In [1]: import numpy as np

In [2]: from numpy import linalg as LA

In [3]: np.set_printoptions(precision=3, suppress=True, linewidth=200)

In [4]: W0 = np.diag(np.array([1, -2, -6, -4, -1]))

In [5]: W0
Out[5]: 
array([[ 1,  0,  0,  0,  0],
       [ 0, -2,  0,  0,  0],
       [ 0,  0, -6,  0,  0],
       [ 0,  0,  0, -4,  0],
       [ 0,  0,  0,  0, -1]])

In [6]: ev, vecs = LA.eigh(W0)

In [7]: x0 = np.array([1, -1, 3, 6, -7])

In [8]: x0 @ W0 @ x0
Out[8]: np.int64(-248)

In [9]: (np.sign(vecs[:, -1].round(6)) == np.sign(vecs[0, -1].round(6))).astype(int)
Out[9]: array([1, 0, 0, 0, 0])

In [10]: vecs * np.abs(ev) @ vecs.T
Out[10]: 
array([[1., 0., 0., 0., 0.],
       [0., 2., 0., 0., 0.],
       [0., 0., 6., 0., 0.],
       [0., 0., 0., 4., 0.],
       [0., 0., 0., 0., 1.]])

In [11]: round(float(x0 @ W0 @ x0 / (x0 @ x0)), 3), ev[0], ev[-1]
Out[11]: (-2.583, np.float64(-6.0), np.float64(1.0))

In [12]: np.einsum("ij,ji->", W0, W0)
Out[12]: np.int64(58)

In [13]: np.einsum("ii->", W0)
Out[13]: np.int64(-12)

In [14]: round(LA.eigvals(W0).sum().real, 3)
Out[14]: np.float64(-12.0)

In [15]: np.poly(W0)
Out[15]: array([  1.,  12.,  43.,  36., -44., -48.])

In [16]: rng = np.random.default_rng(115)

In [17]: X = np.eye(11, dtype=int)[rng.permutation(11)]

In [18]: X
Out[18]: 
array([[0, 0, 0, 0, 1, 0, 0, 0, 0, 0, 0],
       [0, 1, 0, 0, 0, 0, 0, 0, 0, 0, 0],
       [0, 0, 0, 0, 0, 0, 0, 1, 0, 0, 0],
       [0, 0, 0, 0, 0, 0, 1, 0, 0, 0, 0],
       [0, 0, 0, 0, 0, 0, 0, 0, 0, 1, 0],
       [0, 0, 0, 0, 0, 0, 0, 0, 1, 0, 0],
       [0, 0, 0, 0, 0, 0, 0, 0, 0, 0, 1],
       [0, 0, 0, 0, 0, 1, 0, 0, 0, 0, 0],
       [1, 0, 0, 0, 0, 0, 0, 0, 0, 0, 0],
       [0, 0, 0, 1, 0, 0, 0, 0, 0, 0, 0],
       [0, 0, 1, 0, 0, 0, 0, 0, 0, 0, 0]])

In [19]: LA.pinv(W0)
Out[19]: 
array([[ 1.   ,  0.   ,  0.   ,  0.   ,  0.   ],
       [ 0.   , -0.5  ,  0.   ,  0.   ,  0.   ],
       [ 0.   ,  0.   , -0.167,  0.   ,  0.   ],
       [ 0.   ,  0.   ,  0.   , -0.25 ,  0.   ],
       [ 0.   ,  0.   ,  0.   ,  0.   , -1.   ]])

In [20]: W0.T @ W0
Out[20]: 
array([[ 1,  0,  0,  0,  0],
       [ 0,  4,  0,  0,  0],
       [ 0,  0, 36,  0,  0],
       [ 0,  0,  0, 16,  0],
       [ 0,  0,  0,  0,  1]])

In [21]: x0 = np.array([-8, -1, -1, -1, -4, -4, 2, -8, 1, -5, -3])

In [22]: np.sort(np.abs(np.degrees(np.angle(LA.eigvals(X)))))
Out[22]: array([  0.,   0.,  36.,  36.,  72.,  72., 108., 108., 144., 144., 180.])

In [23]: round(float(LA.norm(x0)), 3), round(LA.norm(X @ x0), 3)
Out[23]: (14.213, np.float64(14.213))

In [24]: 11 - LA.matrix_rank(X - np.eye(11), tol=1e-8)
Out[24]: np.int64(2)

In [25]: [p for p in range(1, 25) if np.allclose(LA.matrix_power(X, p), np.eye(11))]
Out[25]: [10, 20]

In [26]: np.sort(np.abs(LA.eigvals(X)))[::-1]
Out[26]: array([1., 1., 1., 1., 1., 1., 1., 1., 1., 1., 1.])

In [27]: LA.matrix_power(X, 100)
Out[27]: 
array([[1, 0, 0, 0, 0, 0, 0, 0, 0, 0, 0],
       [0, 1, 0, 0, 0, 0, 0, 0, 0, 0, 0],
       [0, 0, 1, 0, 0, 0, 0, 0, 0, 0, 0],
       [0, 0, 0, 1, 0, 0, 0, 0, 0, 0, 0],
       [0, 0, 0, 0, 1, 0, 0, 0, 0, 0, 0],
       [0, 0, 0, 0, 0, 1, 0, 0, 0, 0, 0],
       [0, 0, 0, 0, 0, 0, 1, 0, 0, 0, 0],
       [0, 0, 0, 0, 0, 0, 0, 1, 0, 0, 0],
       [0, 0, 0, 0, 0, 0, 0, 0, 1, 0, 0],
       [0, 0, 0, 0, 0, 0, 0, 0, 0, 1, 0],
       [0, 0, 0, 0, 0, 0, 0, 0, 0, 0, 1]])

In [28]: pr = np.eye(11)[2]

In [29]: for _ in range(7):
    ...:     pr = pr @ X
    ...:     print(pr.round(3))
    ...: 
[0. 0. 0. 0. 0. 0. 0. 1. 0. 0. 0.]
[0. 0. 0. 0. 0. 1. 0. 0. 0. 0. 0.]
[0. 0. 0. 0. 0. 0. 0. 0. 1. 0. 0.]
[1. 0. 0. 0. 0. 0. 0. 0. 0. 0. 0.]
[0. 0. 0. 0. 1. 0. 0. 0. 0. 0. 0.]
[0. 0. 0. 0. 0. 0. 0. 0. 0. 1. 0.]
[0. 0. 0. 1. 0. 0. 0. 0. 0. 0. 0.]

In [30]: x0 = np.array([1, 1, 0, 3, 1, -3, -3, 2, -2, -1, -2])

In [31]: rhs = X @ x0

In [32]: c, lr = np.zeros(11), 1 / LA.norm(X, 2) ** 2

In [33]: for i in range(20):
    ...:     c -= lr * X.T @ (X @ c - rhs)
    ...:     if i % 5 == 0: print(i, round(LA.norm(X @ c - rhs), 3))
    ...: 
0 0.0
5 0.0
10 0.0
15 0.0

In [34]: c
Out[34]: array([ 1.,  1.,  0.,  3.,  1., -3., -3.,  2., -2., -1., -2.])

In [35]: A = np.loadtxt("test1.csv", delimiter=",")

In [36]: A
Out[36]: 
array([[-0.248, -0.682, -0.659, -0.196],
       [ 0.91 ,  0.077, -0.376, -0.154],
       [-0.331,  0.722, -0.54 , -0.277],
       [ 0.   ,  0.084, -0.363,  0.928]])

In [37]: f, g = X[8], X[7]

In [38]: f @ g
Out[38]: np.int64(0)

In [39]: f @ f
Out[39]: np.int64(1)

In [40]: pr = (f @ g) / (f @ f) * f

In [41]: g - pr
Out[41]: array([0., 0., 0., 0., 0., 1., 0., 0., 0., 0., 0.])

In [42]: LA.matrix_rank(np.outer(f, g))
Out[42]: np.int64(1)

In [43]: np.round(LA.norm(f + g) ** 2 + LA.norm(f - g) ** 2, 3)
Out[43]: np.float64(4.0)

In [44]: pr
Out[44]: array([0., 0., 0., 0., 0., 0., 0., 0., 0., 0., 0.])

In [45]: M = np.loadtxt("arr.csv", delimiter=",")

In [46]: M
Out[46]: 
array([[ 0.155,  0.099,  0.104, -0.006, -0.015, -0.111, -0.073,  0.17 ,  0.139, -0.039,  0.137, -0.155],
       [ 0.099,  0.063,  0.066, -0.004, -0.01 , -0.071, -0.047,  0.108,  0.088, -0.025,  0.087, -0.098],
       [ 0.104,  0.066,  0.258, -0.192,  0.089, -0.097,  0.072,  0.269,  0.116, -0.07 ,  0.059,  0.15 ],
       [-0.006, -0.004, -0.192,  0.188, -0.099,  0.026, -0.119, -0.161, -0.027,  0.046,  0.028, -0.249],
       [-0.015, -0.01 ,  0.089, -0.099,  0.054, -0.001,  0.072,  0.065, -0.002, -0.02 , -0.031,  0.15 ],
       [-0.111, -0.071, -0.097,  0.026, -0.001,  0.082,  0.038, -0.14 , -0.102,  0.033, -0.094,  0.081],
       [-0.073, -0.047,  0.072, -0.119,  0.072,  0.038,  0.113,  0.019, -0.052, -0.01 , -0.086,  0.238],
       [ 0.17 ,  0.108,  0.269, -0.161,  0.065, -0.14 ,  0.019,  0.315,  0.171, -0.079,  0.123,  0.039],
       [ 0.139,  0.088,  0.116, -0.027, -0.002, -0.102, -0.052,  0.171,  0.127, -0.04 ,  0.119, -0.109],
       [-0.039, -0.025, -0.07 ,  0.046, -0.02 ,  0.033, -0.01 , -0.079, -0.04 ,  0.02 , -0.026, -0.021],
       [ 0.137,  0.087,  0.059,  0.028, -0.031, -0.094, -0.086,  0.123,  0.119, -0.026,  0.126, -0.181],
       [-0.155, -0.098,  0.15 , -0.249,  0.15 ,  0.081,  0.238,  0.039, -0.109, -0.021, -0.181,  0.498]])

In [47]: A2 = W0[0, 0] * W0[1:] - np.outer(W0[1:, 0], W0[0])

In [48]: A2
Out[48]: 
array([[ 0, -2,  0,  0,  0],
       [ 0,  0, -6,  0,  0],
       [ 0,  0,  0, -4,  0],
       [ 0,  0,  0,  0, -1]])

In [49]: W0[:, 0] / W0[0, 0]
Out[49]: array([1., 0., 0., 0., 0.])

In [50]: np.flatnonzero(~A2.round(6).any(axis=1))
Out[50]: array([], dtype=int64)

In [51]: LA.matrix_rank(A2), LA.matrix_rank(W0)
Out[51]: (np.int64(4), np.int64(5))

In [52]: ev, vecs = LA.eigh(M)

In [53]: LA.eigvalsh(M + 3 * np.eye(12))
Out[53]: array([3., 3., 3., 3., 3., 3., 3., 3., 3., 3., 4., 4.])

In [54]: J = np.loadtxt("block13.csv", delimiter=",")

In [55]: J
Out[55]: 
array([[ 0.   , -0.176,  0.666, -0.295, -0.662, -0.018],
       [ 0.429, -0.624, -0.215,  0.477, -0.255, -0.297],
       [ 0.381, -0.041, -0.548, -0.697, -0.233,  0.114],
       [ 0.667,  0.5  ,  0.161,  0.316, -0.123,  0.406],
       [-0.286,  0.514, -0.353,  0.225, -0.582, -0.375],
       [-0.381, -0.252, -0.243,  0.223, -0.298,  0.77 ]])

In [56]: labels = rng.permutation(6)

In [57]: labels
Out[57]: array([1, 5, 4, 2, 0, 3])

In [58]: A2 = J[labels][:, labels]

In [59]: round(float(LA.det(A2)), 3), round(float(LA.det(J[labels])), 3)
Out[59]: (-1.0, 1.0)

In [60]: np.sort(np.abs(LA.eigvals(A2)))
Out[60]: array([1., 1., 1., 1., 1., 1.])

In [61]: A2
Out[61]: 
array([[-0.624, -0.297, -0.255, -0.215,  0.429,  0.477],
       [-0.252,  0.77 , -0.298, -0.243, -0.381,  0.223],
       [ 0.514, -0.375, -0.582, -0.353, -0.286,  0.225],
       [-0.041,  0.114, -0.233, -0.548,  0.381, -0.697],
       [-0.176, -0.018, -0.662,  0.666,  0.   , -0.295],
       [ 0.5  ,  0.406, -0.123,  0.161,  0.667,  0.316]])

In [62]: (J - J.T) / 2
Out[62]: 
array([[ 0.   , -0.302,  0.142, -0.481, -0.188,  0.181],
       [ 0.302,  0.   , -0.087, -0.012, -0.384, -0.022],
       [-0.142,  0.087,  0.   , -0.429,  0.06 ,  0.178],
       [ 0.481,  0.012,  0.429,  0.   , -0.174,  0.091],
       [ 0.188,  0.384, -0.06 ,  0.174,  0.   , -0.038],
       [-0.181,  0.022, -0.178, -0.091,  0.038,  0.   ]])

In [63]: np.allclose(J @ J.T, J.T @ J)
Out[63]: True

In [64]: np.round(LA.det(J), 3)
Out[64]: np.float64(-1.0)
